% ipython --no-banner

In [1]: import numpy as np

In [2]: np.set_printoptions(precision=2, suppress=True, linewidth=200)

In [3]: def rd(a):
   ...:     return np.round(a, 2) + 0
   ...: 

In [4]: M2 = np.array([[-3, 3], [2, 1]])

In [5]: F = np.tile(M2, (2, 2))

In [6]: F
Out[6]: 
array([[-3,  3, -3,  3],
       [ 2,  1,  2,  1],
       [-3,  3, -3,  3],
       [ 2,  1,  2,  1]])

In [7]: left, sig, Vh = np.linalg.svd(F)

In [8]: rd(sig)
Out[8]: array([8.64, 4.17, 0.  , 0.  ])

In [9]: np.argmax(sig[:-1] / (sig[1:] + 1e-6)) + 1
Out[9]: np.int64(2)

In [10]: M2 = left[:, :2] @ np.diag(sig[:2]) @ Vh[:2]

In [11]: rd(M2)
Out[11]: 
array([[-3.,  3., -3.,  3.],
       [ 2.,  1.,  2.,  1.],
       [-3.,  3., -3.,  3.],
       [ 2.,  1.,  2.,  1.]])

In [12]: rd(np.abs(F - M2).max())
Out[12]: np.float64(0.0)

In [13]: rd(np.linalg.norm(F - M2) / np.linalg.norm(F))
Out[13]: np.float64(0.0)

In [14]: np.einsum("ii->", F)
Out[14]: np.int64(-4)

In [15]: rd(np.linalg.det(F.T))
Out[15]: np.float64(0.0)

In [16]: rd(np.linalg.det(2 * F)), rd(np.linalg.det(F))
Out[16]: (np.float64(0.0), np.float64(0.0))

In [17]: rd(np.poly(F))
Out[17]: array([  1.,   4., -36.,   0.,   0.])

In [18]: np.kron(np.eye(2, dtype=int), F)
Out[18]: 
array([[-3,  3, -3,  3,  0,  0,  0,  0],
       [ 2,  1,  2,  1,  0,  0,  0,  0],
       [-3,  3, -3,  3,  0,  0,  0,  0],
       [ 2,  1,  2,  1,  0,  0,  0,  0],
       [ 0,  0,  0,  0, -3,  3, -3,  3],
       [ 0,  0,  0,  0,  2,  1,  2,  1],
       [ 0,  0,  0,  0, -3,  3, -3,  3],
       [ 0,  0,  0,  0,  2,  1,  2,  1]])

In [19]: np.einsum("ij,ji->", F, F)
Out[19]: np.int64(88)

In [20]: rd(np.linalg.eigvals(F))
Out[20]: array([-8.32,  4.32,  0.  ,  0.  ])

In [21]: arr = np.array([[2.0, 1.0, 0.0, 0.0],
    ...:     [0.0, 2.0, 0.0, 0.0],
    ...:     [0.0, 0.0, 3.0, 1.0],
    ...:     [0.0, 0.0, 3.0, 4.0]])

In [22]: hat = np.triu(np.array([[-3, 5, -1, -4], [-5, 5, -5, -2], [2, -3, -3, -3], [-3, 4, -4, 2]]), 1) + np.eye(4)

In [23]: M2 = hat @ arr @ np.linalg.inv(hat)

In [24]: M2
Out[24]: 
array([[  2.,   1.,  -8., -31.],
       [  0.,   2., -11., -42.],
       [  0.,   0.,  -6., -29.],
       [  0.,   0.,   3.,  13.]])

In [25]: rd(np.linalg.det(M2))
Out[25]: np.float64(36.0)

In [26]: (np.linalg.matrix_power((arr != 0) + (arr.T != 0) + np.eye(4), 4) > 0).astype(int)
Out[26]: 
array([[1, 1, 0, 0],
       [1, 1, 0, 0],
       [0, 0, 1, 1],
       [0, 0, 1, 1]])

In [27]: rd(np.linalg.det(arr))
Out[27]: np.float64(36.0)

In [28]: arr @ arr
Out[28]: 
array([[ 4.,  4.,  0.,  0.],
       [ 0.,  4.,  0.,  0.],
       [ 0.,  0., 12.,  7.],
       [ 0.,  0., 21., 19.]])

In [29]: arr.inv()
AttributeError: 'numpy.ndarray' object has no attribute 'inv'


In [30]: (arr + arr.T) / 2
Out[30]: 
array([[2. , 0.5, 0. , 0. ],
       [0.5, 2. , 0. , 0. ],
       [0. , 0. , 3. , 2. ],
       [0. , 0. , 2. , 4. ]])

In [31]: np.allclose(arr @ arr.T, arr.T @ arr)
Out[31]: False

In [32]: (arr - arr.T) / 2
Out[32]: 
array([[ 0. ,  0.5,  0. ,  0. ],
       [-0.5,  0. ,  0. ,  0. ],
       [ 0. ,  0. ,  0. , -1. ],
       [ 0. ,  0. ,  1. ,  0. ]])

In [33]: rd(np.linalg.matrix_power(arr, 4))
Out[33]: 
array([[ 16.,  32.,   0.,   0.],
       [  0.,  16.,   0.,   0.],
       [  0.,   0., 291., 217.],
       [  0.,   0., 651., 508.]])

In [34]: rd(np.linalg.det(arr))
Out[34]: np.float64(36.0)

In [35]: rd(np.abs(np.linalg.eigvals(arr)).max())
Out[35]: np.float64(5.3)

In [36]: arr @ arr
Out[36]: 
array([[ 4.,  4.,  0.,  0.],
       [ 0.,  4.,  0.,  0.],
       [ 0.,  0., 12.,  7.],
       [ 0.,  0., 21., 19.]])

In [37]: data = np.loadtxt("test14.csv", delimiter=",")

In [38]: data
Out[38]: 
array([[25.,  5.,  5.],
       [20.,  4.,  6.]])

In [39]: M2 = data[0, 0] * data[1:] - np.outer(data[1:, 0], data[0])

In [40]: M2
Out[40]: array([[ 0.,  0., 50.]])

In [41]: np.linalg.matrix_rank(M2), np.linalg.matrix_rank(data)
Out[41]: (np.int64(1), np.int64(2))

In [42]: np.flatnonzero(~M2.round(6).any(axis=1))
Out[42]: array([], dtype=int64)

In [43]: rd(np.linalg.norm(data, 2) / np.linalg.norm(data))
Out[43]: np.float64(1.0)

In [44]: np.argsort(-np.linalg.norm(data, axis=0).round(6), kind="stable")[:3]
Out[44]: array([0, 2, 1])

In [45]: np.linalg.cond(data) > 100
Out[45]: np.False_

In [46]: rng = np.random.default_rng(89462)

In [47]: M2 = data + rng.integers(-2, 3, (2, 1)) @ rng.integers(-2, 3, (1, 3))

In [48]: M2
Out[48]: 
array([[25.,  6.,  7.],
       [20.,  3.,  4.]])

In [49]: np.linalg.matrix_rank(M2 - data, tol=1e-8)
Out[49]: np.int64(1)

In [50]: M2 - data
Out[50]: 
array([[ 0.,  1.,  2.],
       [ 0., -1., -2.]])

In [51]: rd(np.linalg.svd(M2 - data, compute_uv=False))
Out[51]: array([3.16, 0.  ])

In [52]: left, sig, Vh = np.linalg.svd(data)

In [53]: np.argmax(sig[:-1] / (sig[1:] + 1e-6)) + 1
Out[53]: np.int64(1)

In [54]: rd(sig)
Out[54]: array([33.54,  1.52])

In [55]: M2 = left[:, :1] @ np.diag(sig[:1]) @ Vh[:1]

In [56]: rd(M2)
Out[56]: 
array([[24.78,  4.96,  5.94],
       [20.26,  4.05,  4.85]])

In [57]: np.linalg.matrix_rank(M2)
Out[57]: np.int64(1)

In [58]: rd(np.linalg.norm(data - M2) / np.linalg.norm(data))
Out[58]: np.float64(0.05)

In [59]: rd(np.abs(data - M2).max())
Out[59]: np.float64(1.15)
